In [1]: import numpy as np

In [2]: np.set_printoptions(precision=3, suppress=True, linewidth=140, floatmode="fixed")

In [3]: W0 = np.load("data.npy")

In [4]: print(W0)
[[ -1.700   2.400   0.800  -0.600   0.000   0.800   1.500   0.000   0.600   2.400   0.700]
 [  0.600  -0.600   0.500   0.000   0.600  -0.800  -0.800   0.800   0.300  -1.800  -2.500]
 [  0.600   1.000   0.100   0.100   0.100  -0.600  -0.300   0.400   0.300   0.700  -0.100]
 [  1.000   0.100  -1.200   0.300  -0.500  -0.500   0.200  -1.100   1.000   0.300  -1.900]
 [  1.600  -0.100   0.600  -0.900   1.200  -1.100   0.100   0.100   0.000   0.300   0.200]
 [ -0.600  -0.800   0.100   1.800  -0.200   0.700   2.000   0.300   0.400   0.300   0.500]
 [  1.300  -0.300  -0.300  -0.500   1.200   0.000   0.500  -0.300   2.900  -0.900  -0.200]
 [  0.100  -0.700   1.700  -0.400  -0.600   0.000   1.100  -0.500   0.800   0.500  -1.100]
 [-13.000   4.000  -2.000   2.000   0.000  -7.000   5.000   4.000   1.000  -7.500  -3.500]
 [  1.300   1.100  -0.200  -0.600   0.400  -1.700  -0.100  -0.400  -0.500   0.800   0.500]
 [ -0.100   0.900  -0.900  -1.800  -1.300  -0.600  -1.200   1.100  -0.500   1.400  -0.200]
 [ -0.600  -0.100   0.700  -0.800  -0.100  -1.100  -1.100   1.100  -1.000   1.400   0.800]
 [  1.500   1.300  -0.500  -0.100  -0.300  -0.200   0.300  -1.000   0.700   0.200  -0.600]
 [  1.200   1.400  -0.100   0.600   0.300   0.800   0.000   0.200   1.400  -0.200   0.600]
 [  0.400  -1.100   0.600   0.100  -0.400  -1.300  -1.200  -0.300  -1.400   0.600  -0.600]
 [  1.200  -0.900  -0.100  -2.600   0.900  -1.100   1.100  -0.500   1.700   1.600   1.300]
 [  0.900  -0.300  -1.500   1.100   0.300   1.100  -0.400   0.000   0.200  -1.900   0.200]
 [  0.300  -1.700  -2.000  -0.500   0.900  -0.300   0.500   1.000  -0.200  -1.800  -2.400]
 [  0.800   0.900  -0.900   1.700   0.900  -0.200  -1.100   1.500   1.200   0.200  -0.600]
 [ -0.300  -1.000  -1.200  -2.900  -0.700  -0.100  -1.300  -0.800   0.400  -0.200   0.200]
 [  1.000   0.400  -0.600   0.300  -1.300   1.400   1.300  -0.900  -0.300   1.900   1.400]
 [  1.200   0.600   0.100  -0.900   1.800  -0.500  -2.100  -1.100  -1.000   0.100  -0.900]
 [  1.700   1.000   1.100  -2.700  -0.400  -0.800  -0.900  -1.300   0.200   0.600  -0.500]
 [ -1.700   1.700  -1.100   0.100  -0.500  -0.200   0.200  -1.100   1.700  -2.300  -0.300]
 [  0.700  -1.000   1.400  -0.500   0.800   2.400   0.600  -1.900  -0.100  -0.600   0.100]
 [ -1.200  -1.200   0.200  -1.600   0.900  -2.400   0.900  -0.700   0.200  -0.900  -1.200]
 [ -0.200   1.100   1.000   0.300  -0.200  -0.700  -1.200   2.100  -0.400  -0.400   1.700]
 [  1.100  -2.000  -0.700   0.900  -1.000  -0.300  -1.900   0.100   0.200   1.400  -0.900]
 [ -0.400  -0.700   0.800   0.300  -0.300  -2.000   0.900  -0.900  -1.400   1.200  -0.800]
 [  0.900  -0.200  -0.200  -0.400  -0.600  -0.500  -1.500   0.600   0.100  -1.000   0.600]
 [  0.500   1.200  -0.200   1.500  -1.000   1.400   0.600   0.600   0.900  -0.100  -1.100]]

In [5]: # row 8 dominates

In [6]: Ac = W0 - W0.mean(axis=0)

In [7]: left, sv, Vt = np.linalg.svd(Ac, full_matrices=False)

In [8]: print(np.searchsorted(np.cumsum(sv ** 2) / (sv ** 2).sum(), 0.9) + 1)
7

In [9]: print(np.abs(Vt[-1]))
[0.456 0.129 0.046 0.250 0.405 0.029 0.467 0.347 0.326 0.316 0.034]

In [10]: print(sv ** 2 / (sv ** 2).sum())
[0.565 0.091 0.089 0.066 0.052 0.033 0.032 0.030 0.018 0.014 0.010]

In [11]: print(Vt[0] * np.sign(Vt[0, np.abs(Vt[0]).argmax()]))
[ 0.700 -0.197  0.106 -0.134 -0.001  0.340 -0.266 -0.219 -0.046  0.415  0.183]

In [12]: print(sv)
[19.599  7.864  7.755  6.676  5.916  4.760  4.668  4.497  3.505  3.101  2.665]
